% python3 -q
>>> import numpy as np
>>> import numpy.linalg as la
>>> np.set_printoptions(precision=3, suppress=True, linewidth=140)
>>> def rd(a):
...     return np.round(a, 3) + 0
... 
>>> E = np.load("sample12.npy")
>>> print(E)
[[ 0. -3.  0.  0.  0.]
 [-3.  2. -3.  0.  0.]
 [ 0. -3.  0. -3.  0.]
 [ 0.  0. -3.  2. -3.]
 [ 0.  0.  0. -3.  1.]]
>>> # symmetric, so the eigenvalues are real
>>> print(rd(np.poly(E)))
[  1.  -5. -28.  95. 189. -81.]
>>> print(np.einsum("ii->", E))
5.0
>>> print(rd(la.det(2 * E)), rd(la.det(E)))
2592.0 81.0
>>> print(rd(la.eigvals(E).sum().real))
5.0
>>> Q, vecs = la.qr(E[:, :3])[0], la.qr(E[:, 3:])[0]
>>> sigma = la.svd(Q.T @ vecs, compute_uv=False)
>>> print(rd(la.norm(Q @ Q.T - vecs @ vecs.T, 2)))
1.0
>>> print((sigma > 0.9).sum())
1
>>> vec = np.array([-2, -2, -2, -2, 1])
>>> y = E @ vec
>>> print(y)
[ 6.  8. 12. -1.  7.]
>>> print(rd(la.solve(E, y + E[:, 3])))
[-2. -2. -2. -1.  1.]
>>> print(rd(la.solve(E, 3 * y)))
[-6. -6. -6. -6.  3.]
>>> print(rd(la.solve(E.T, E[3])))
[0. 0. 0. 1. 0.]
>>> w, vecs = la.eigh(E)
>>> vec = np.array([-1, 4, 1, -3, -3])
>>> print(vec @ E @ vec)
23.0
>>> m1 = np.loadtxt("dump.csv", delimiter=",")
>>> print(m1)
[[0. 0. 0. 0. 0. 0. 0. 0. 0. 0. 0. 0.]
 [0. 0. 0. 0. 0. 0. 0. 0. 0. 0. 0. 3.]
 [0. 0. 0. 0. 0. 0. 0. 0. 0. 0. 0. 0.]
 [0. 0. 0. 0. 0. 0. 0. 0. 0. 0. 0. 0.]
 [0. 0. 0. 0. 0. 0. 0. 0. 0. 0. 0. 1.]
 [0. 0. 0. 0. 0. 0. 0. 0. 0. 0. 0. 0.]
 [0. 0. 0. 0. 0. 0. 0. 0. 0. 0. 0. 3.]
 [0. 0. 0. 0. 0. 0. 0. 0. 0. 0. 0. 3.]
 [0. 0. 0. 0. 0. 0. 0. 0. 0. 0. 0. 3.]
 [0. 0. 0. 0. 0. 0. 0. 0. 0. 0. 0. 3.]
 [0. 0. 0. 0. 0. 0. 0. 0. 0. 0. 0. 1.]
 [0. 3. 0. 0. 1. 0. 3. 3. 3. 3. 1. 0.]]
>>> # symmetric, so the eigenvalues are real
>>> print(rd(np.abs(la.eigvals(m1)).max()))
6.856
>>> print(np.trace(m1))
0.0
>>> print(np.allclose(m1 @ m1.T, m1.T @ m1))
True
>>> print(rd(np.sort(np.abs(la.eigvals(m1)))))
[0.    0.    0.    0.    0.    0.    0.    0.    0.    0.    6.856 6.856]
